$ ipython --no-banner

In [1]: import numpy as np

In [2]: import numpy.linalg as la

In [3]: np.set_printoptions(precision=3, suppress=True, linewidth=120)

In [4]: mat = np.array([[-3, 3, 0], [2, 1, -3], [1, 1, 3]])

In [5]: mat[-1] = mat[0] + -3 * mat[1]

In [6]: mat
Out[6]: 
array([[-3,  3,  0],
       [ 2,  1, -3],
       [-9,  0,  9]])

In [7]: [round(float(x), 3) for x in la.svd(mat, compute_uv=False)[:3]]
Out[7]: [13.382, 3.864, 0.0]

In [8]: np.argsort(-la.norm(mat, axis=0).round(6), kind="stable")[:3]
Out[8]: array([0, 2, 1])

In [9]: round(float(la.norm(mat, 2) / la.norm(mat)), 3)
Out[9]: 0.961

In [10]: print(la.cond(mat) > 100)
True

In [11]: la.matrix_rank(mat, rtol=0.1)
Out[11]: np.int64(2)

In [12]: th = np.radians(60)

In [13]: r_ = np.eye(3)

In [14]: r_[1, 1] = r_[2, 2] = np.cos(th)

In [15]: r_[1, 2], r_[2, 1] = -np.sin(th), np.sin(th)

In [16]: r_
Out[16]: 
array([[ 1.   ,  0.   ,  0.   ],
       [ 0.   ,  0.5  , -0.866],
       [ 0.   ,  0.866,  0.5  ]])

In [17]: M2 = mat @ r_.T

In [18]: print(np.allclose(la.norm(mat, axis=1), la.norm(M2, axis=1)))
True

In [19]: np.allclose(mat @ mat.T, M2 @ M2.T)
Out[19]: True

In [20]: M2
Out[20]: 
array([[-3.   ,  1.5  ,  2.598],
       [ 2.   ,  3.098, -0.634],
       [-9.   , -7.794,  4.5  ]])

In [21]: round(float(la.det(M2)), 3)
Out[21]: 0.0

In [22]: (M2 + M2.T) / 2
Out[22]: 
array([[-3.   ,  1.75 , -3.201],
       [ 1.75 ,  3.098, -4.214],
       [-3.201, -4.214,  4.5  ]])

In [23]: np.allclose(M2 @ M2.T, M2.T @ M2)
Out[23]: False

In [24]: np.round(np.sort(np.abs(la.eigvals(M2))), 3) + 0
Out[24]: array([0.   , 2.567, 2.567])

In [25]: np.allclose(M2, M2.T)
Out[25]: False
